% python3 -q
>>> import numpy as np
>>> np.set_printoptions(suppress=True, linewidth=200)
>>> def rd(a):
...     return np.round(a, 4) + 0
... 
>>> rng = np.random.default_rng(21)
>>> mat = (rng.random((4, 4)) < 0.3) + np.eye(4)
>>> mat /= mat.sum(axis=1, keepdims=True)
>>> mat
array([[0.5, 0. , 0. , 0.5],
       [0. , 0.5, 0. , 0.5],
       [0. , 0. , 1. , 0. ],
       [0. , 0.5, 0. , 0.5]])
>>> t3 = np.stack([mat, 4 * mat, mat[::-1]])
>>> np.einsum("bij,cij->bc", t3, t3)
array([[ 2.5, 10. ,  0.5],
       [10. , 40. ,  2. ],
       [ 0.5,  2. ,  2.5]])
>>> rd(np.linalg.norm(t3, axis=(1, 2)))
array([1.5811, 6.3246, 1.5811])
>>> rd(np.linalg.det(t3))
array([0., 0., 0.])
>>> rd(np.linalg.eigvals(mat).sum().real)
np.float64(2.5)
>>> rd(np.linalg.det(mat[::-1]))
np.float64(0.0)
>>> rd(np.linalg.det(2 * mat)), rd(np.linalg.det(mat))
(np.float64(0.0), np.float64(0.0))
>>> print(rd(np.poly(mat)))
[ 1.  -2.5  2.  -0.5  0. ]
>>> np.kron(np.eye(2, dtype=int), mat)
array([[0.5, 0. , 0. , 0.5, 0. , 0. , 0. , 0. ],
       [0. , 0.5, 0. , 0.5, 0. , 0. , 0. , 0. ],
       [0. , 0. , 1. , 0. , 0. , 0. , 0. , 0. ],
       [0. , 0.5, 0. , 0.5, 0. , 0. , 0. , 0. ],
       [0. , 0. , 0. , 0. , 0.5, 0. , 0. , 0.5],
       [0. , 0. , 0. , 0. , 0. , 0.5, 0. , 0.5],
       [0. , 0. , 0. , 0. , 0. , 0. , 1. , 0. ],
       [0. , 0. , 0. , 0. , 0. , 0.5, 0. , 0.5]])
>>> rd(np.linalg.eigvals(mat))
array([0.5, 1. , 0. , 1. ])
>>> np.einsum("ij,ji->", mat, mat)
np.float64(2.25)
>>> rd(np.linalg.det(mat))
np.float64(0.0)
>>> (mat != 0).astype(int)
array([[1, 0, 0, 1],
       [0, 1, 0, 1],
       [0, 0, 1, 0],
       [0, 1, 0, 1]])
>>> W0 = np.load("a.npy")
>>> W0
array([[ 1,  1,  1,  1, -1, -1, -1, -1],
       [ 1, -1, -1,  1,  1, -1, -1,  1]])
>>> W0.ravel(order="F")
array([ 1,  1,  1, -1,  1, -1,  1,  1, -1,  1, -1, -1, -1, -1, -1,  1])
>>> W0.reshape(2, 9)
Traceback (most recent call last):
  File "<python-input-23>", line 1, in <module>
    W0.reshape(2, 9)
    ~~~~~~~~~~^^^^^^
ValueError: cannot reshape array of size 16 into shape (2,9)
>>> t3 = W0.reshape(2, 2, -1)
>>> np.swapaxes(t3, 1, 2)[0]
array([[ 1, -1],
       [ 1, -1],
       [ 1, -1],
       [ 1, -1]])
>>> np.einsum("ihd,ihd->ih", t3, t3)
array([[4, 4],
       [4, 4]])
>>> t3[:, 0]
array([[ 1,  1,  1,  1],
       [ 1, -1, -1,  1]])
>>> print(np.einsum("ihd,jhd->hij", t3, t3).shape)
(2, 2, 2)
>>> q, _ = np.linalg.qr(np.array([[0.4, 0.0, 0.2, 0.5],
...     [0.3, 0.5, 0.3, 0.1],
...     [2.1, -0.4, -0.6, -0.3],
...     [-0.3, -1.2, 0.7, -1.2]]))
>>> ev = np.array([-4, 5, 5, 3])
>>> A = q @ np.diag(ev) @ q.T
>>> rd(A)
array([[ 3.1997,  0.5725, -1.383 ,  0.4911],
       [ 0.5725,  4.4021, -1.3051,  0.0296],
       [-1.383 , -1.3051, -3.3848,  1.1569],
       [ 0.4911,  0.0296,  1.1569,  4.783 ]])
>>> rd(np.sort(np.abs(np.linalg.eigvals(A))))
array([3., 4., 5., 5.])
>>> rd(np.abs(np.linalg.eigvals(A)).max())
np.float64(5.0)
>>> np.allclose(A, A.T)
True
>>> np.linalg.determinant(A)
Traceback (most recent call last):
  File "<python-input-36>", line 1, in <module>
    np.linalg.determinant(A)
    ^^^^^^^^^^^^^^^^^^^^^
AttributeError: module 'numpy.linalg' has no attribute 'determinant'
>>> print(rd(np.linalg.det(A)))
-300.0
>>> vec = np.array([-1, -1, 2, 1])
>>> h1 = np.maximum(A @ vec, 0)
>>> np.flatnonzero(h1 > 1e-9)
array([3])
>>> feats = np.load("case9.npy")
>>> feats
array([[0, 1, 0],
       [1, 0, 0],
       [0, 0, 0]])
>>> ev, V = np.linalg.eigh(feats)
>>> vec = np.array([0, 0, 3])
>>> print(rd(V * np.abs(ev) @ V.T))
[[1. 0. 0.]
 [0. 1. 0.]
 [0. 0. 0.]]
>>> vec @ feats @ vec / (vec @ vec), ev[0], ev[-1]
(np.float64(0.0), np.float64(-1.0), np.float64(1.0))
>>> vec @ feats @ vec
np.int64(0)
>>> np.abs(feats).sum(axis=1).max(), np.abs(ev).max()
(np.int64(1), np.float64(1.0))
>>> np.abs(feats).max()
np.int64(1)
>>> rd(feats.mean(axis=0))
array([0.3333, 0.3333, 0.    ])
>>> print(np.unravel_index(np.abs(feats).argmax(), feats.shape))
(np.int64(0), np.int64(1))
>>> np.zeros(3, 3)
Traceback (most recent call last):
  File "<python-input-52>", line 1, in <module>
    np.zeros(3, 3)
    ~~~~~~~~^^^^^^
TypeError: Cannot interpret '3' as a data type
>>> feats[3]
Traceback (most recent call last):
  File "<python-input-53>", line 1, in <module>
    feats[3]
    ~~~~~^^^
IndexError: index 3 is out of bounds for axis 0 with size 3
>>> print(rd(np.linalg.svd(feats, compute_uv=False)))
[1. 1. 0.]
>>> data = np.loadtxt("data.csv", delimiter=",")
>>> data
array([[-3.,  1.,  0.],
       [ 0., -3.,  1.],
       [ 0.,  0., -3.]])
>>> np.linalg.cond(mat) > 100
np.True_
>>> print(np.argsort(-np.linalg.norm(mat, axis=0).round(6), kind="stable")[:3])
[2 3 1]
>>> vec = np.array([-3, 3, 5])
>>> h1 = np.maximum(data @ vec, 0)
>>> np.maximum(data @ (3 * vec), 0)
array([36.,  0.,  0.])
>>> print(h1)
[12.  0.  0.]
>>> ev, V = np.linalg.eig(data)
>>> rd(np.sort(np.linalg.eigvals(np.linalg.inv(data))))
array([-0.3333, -0.3333, -0.3333])
>>> np.prod(ev)
np.float64(-27.0)
>>> print(np.linalg.matrix_rank(data - data[0, 0] * np.eye(3)))
2
>>> rd(np.sort(np.linalg.eigvals(data)))
array([-3., -3., -3.])
>>> [int(np.linalg.matrix_rank(np.linalg.matrix_power(data, p))) for p in range(1, 4)]
[3, 3, 3]
>>> np.prod(np.diag(data)), rd(np.linalg.det(data))
(np.float64(-27.0), np.float64(-27.0))
>>> arr = np.load("out12.npy")
>>> arr
array([[ 0.015 ,  0.6729,  1.6591],
       [ 0.4923,  0.1396, -2.844 ],
       [-0.2053,  0.1246,  2.2329],
       [ 0.0735, -0.3007, -4.8099],
       [-0.1907,  0.6199, -3.4626],
       [ 0.0699, -0.5406,  2.8635],
       [-0.0792, -1.5672, -6.2213],
       [-0.3718,  0.0048, -1.6112],
       [-0.0346,  0.5402,  3.6498],
       [-0.194 ,  0.7201,  4.9681],
       [ 0.0973, -0.6648,  0.8928],
       [-0.0252, -0.768 ,  1.119 ],
       [-0.075 ,  0.592 ,  1.6606],
       [ 0.1385, -1.8063, -2.3391],
       [-0.3128, -0.6056,  2.1186],
       [-0.0372, -1.412 ,  5.5904],
       [ 0.1818, -1.325 ,  2.2796],
       [-0.2164,  0.3588,  2.4477],
       [ 0.0095,  0.8813, -4.5246],
       [-0.0759,  0.5291, -3.0518],
       [-0.2618, -2.35  , 13.8462],
       [ 0.0754,  0.8284, -6.1591],
       [ 0.046 , -0.078 ,  4.6454],
       [-0.0718, -0.6647,  4.8847],
       [-0.2851,  0.2589, -3.7426],
       [-0.1744,  1.8344, -1.045 ]])
>>> Ac = arr - arr.mean(axis=0)
>>> V = np.linalg.svd(Ac)[2][:1]
>>> out = Ac - Ac @ V.T @ V
>>> print(rd((Ac @ V.T).std(axis=0)))
[4.4308]
>>> print(rd(np.linalg.norm(out) / np.linalg.norm(Ac)))
0.2002
>>> rd(out.std(axis=0))
array([0.1764, 0.8848, 0.0742])
